$ python3 -q
>>> import numpy as np
>>> import numpy.linalg as la
>>> np.set_printoptions(precision=2, suppress=True, linewidth=120, floatmode="fixed")
>>> def tidy(a):
...     return np.round(a, 2) + 0
... 
>>> J = np.loadtxt("data.csv", delimiter=",")
>>> J
array([[ 0.00, -2.00, -2.00, -1.00,  1.00],
       [ 0.00,  0.00, -1.00, -2.00, -2.00],
       [ 0.00,  0.00,  0.00,  0.00,  1.00],
       [ 0.00,  0.00,  0.00,  0.00, -1.00],
       [ 0.00,  0.00,  0.00,  0.00,  0.00]])
>>> f = np.array([-1, 2, 1])
>>> np.polyval(f, J[2])
array([1.00, 1.00, 1.00, 1.00, 2.00])
>>> np.convolve(J[2], f)
array([ 0.00,  0.00,  0.00,  0.00, -1.00,  2.00,  1.00])
>>> np.array([np.convolve(row, f, "same") for row in J])
array([[ 2.00, -2.00, -5.00, -5.00,  1.00],
       [ 0.00,  1.00,  0.00, -3.00, -6.00],
       [ 0.00,  0.00,  0.00, -1.00,  2.00],
       [ 0.00,  0.00,  0.00,  1.00, -2.00],
       [ 0.00,  0.00,  0.00,  0.00,  0.00]])
>>> left, sv, Vh = la.svd(J)
>>> np.argmax(sv[:-1] / (sv[1:] + 1e-6)) + 1
np.int64(3)
>>> other = left[:, :3] @ np.diag(sv[:3]) @ Vh[:3]
>>> tidy(la.norm(J - other, 2)), tidy(sv[3])
(np.float64(0.0), np.float64(0.0))
>>> la.matrix_rank(J, rtol=0.05)
np.int64(3)
>>> proj = np.triu(np.array([[1, 1, -1, 0, 2],
...     [0, -2, -2, 1, -2],
...     [0, 1, -2, 1, -2],
...     [0, -2, 0, -1, -2],
...     [0, 1, 1, -2, 0]]), 1) + np.eye(5)
>>> other = proj @ J @ la.inv(proj)
>>> other
array([[ 0.00, -2.00, -7.00,  6.00, -8.00],
       [ 0.00,  0.00, -1.00, -1.00, -9.00],
       [ 0.00,  0.00,  0.00,  0.00,  0.00],
       [ 0.00,  0.00,  0.00,  0.00, -1.00],
       [ 0.00,  0.00,  0.00,  0.00,  0.00]])
>>> la.matrix_rank(other)
np.int64(3)
>>> proj @ J - J @ proj
array([[  0.00,   0.00,  -5.00,   2.00, -13.00],
       [  0.00,   0.00,   0.00,   1.00,  -9.00],
       [  0.00,   0.00,   0.00,   0.00,  -1.00],
       [  0.00,   0.00,   0.00,   0.00,   0.00],
       [  0.00,   0.00,   0.00,   0.00,   0.00]])
>>> np.trace(other), np.trace(J)
(np.float64(0.0), np.float64(0.0))
>>> np.poly(other)
array([1.00, 0.00, 0.00, 0.00, 0.00, 0.00])
>>> K = np.loadtxt("x.csv", delimiter=",")
>>> tidy(K)
array([[-0.32,  0.24,  0.36,  0.30, -0.68, -0.25,  0.19,  0.26, -0.02],
       [ 0.16, -0.22, -0.24, -0.18, -0.35,  0.30,  0.65, -0.12,  0.43],
       [-0.49, -0.48,  0.00, -0.40, -0.19, -0.32, -0.10, -0.45, -0.14],
       [ 0.05,  0.03,  0.17, -0.13, -0.22,  0.09, -0.61, -0.04,  0.72],
       [ 0.27, -0.56, -0.42,  0.44, -0.29, -0.13, -0.27,  0.23, -0.11],
       [-0.05, -0.50,  0.45, -0.22,  0.27, -0.01,  0.14,  0.62,  0.12],
       [-0.16,  0.04, -0.11, -0.34, -0.32,  0.68, -0.25,  0.27, -0.40],
       [-0.65, -0.14, -0.10,  0.52,  0.27,  0.39,  0.02, -0.08,  0.22],
       [-0.32,  0.26, -0.62, -0.27,  0.09, -0.33,  0.01,  0.45,  0.22]])
>>> tidy(la.svd(K, compute_uv=False))
array([1.00, 1.00, 1.00, 1.00, 1.00, 1.00, 1.00, 1.00, 1.00])
>>> tidy(K.T @ K)
array([[1.00, 0.00, 0.00, 0.00, 0.00, 0.00, 0.00, 0.00, 0.00],
       [0.00, 1.00, 0.00, 0.00, 0.00, 0.00, 0.00, 0.00, 0.00],
       [0.00, 0.00, 1.00, 0.00, 0.00, 0.00, 0.00, 0.00, 0.00],
       [0.00, 0.00, 0.00, 1.00, 0.00, 0.00, 0.00, 0.00, 0.00],
       [0.00, 0.00, 0.00, 0.00, 1.00, 0.00, 0.00, 0.00, 0.00],
       [0.00, 0.00, 0.00, 0.00, 0.00, 1.00, 0.00, 0.00, 0.00],
       [0.00, 0.00, 0.00, 0.00, 0.00, 0.00, 1.00, 0.00, 0.00],
       [0.00, 0.00, 0.00, 0.00, 0.00, 0.00, 0.00, 1.00, 0.00],
       [0.00, 0.00, 0.00, 0.00, 0.00, 0.00, 0.00, 0.00, 1.00]])
>>> tidy(K @ K.T)
array([[1.00, 0.00, 0.00, 0.00, 0.00, 0.00, 0.00, 0.00, 0.00],
       [0.00, 1.00, 0.00, 0.00, 0.00, 0.00, 0.00, 0.00, 0.00],
       [0.00, 0.00, 1.00, 0.00, 0.00, 0.00, 0.00, 0.00, 0.00],
       [0.00, 0.00, 0.00, 1.00, 0.00, 0.00, 0.00, 0.00, 0.00],
       [0.00, 0.00, 0.00, 0.00, 1.00, 0.00, 0.00, 0.00, 0.00],
       [0.00, 0.00, 0.00, 0.00, 0.00, 1.00, 0.00, 0.00, 0.00],
       [0.00, 0.00, 0.00, 0.00, 0.00, 0.00, 1.00, 0.00, 0.00],
       [0.00, 0.00, 0.00, 0.00, 0.00, 0.00, 0.00, 1.00, 0.00],
       [0.00, 0.00, 0.00, 0.00, 0.00, 0.00, 0.00, 0.00, 1.00]])
>>> tidy(la.norm(K, axis=0))
array([1.00, 1.00, 1.00, 1.00, 1.00, 1.00, 1.00, 1.00, 1.00])
>>> tidy(K[:, 4] @ K[:, 3])
np.float64(0.0)
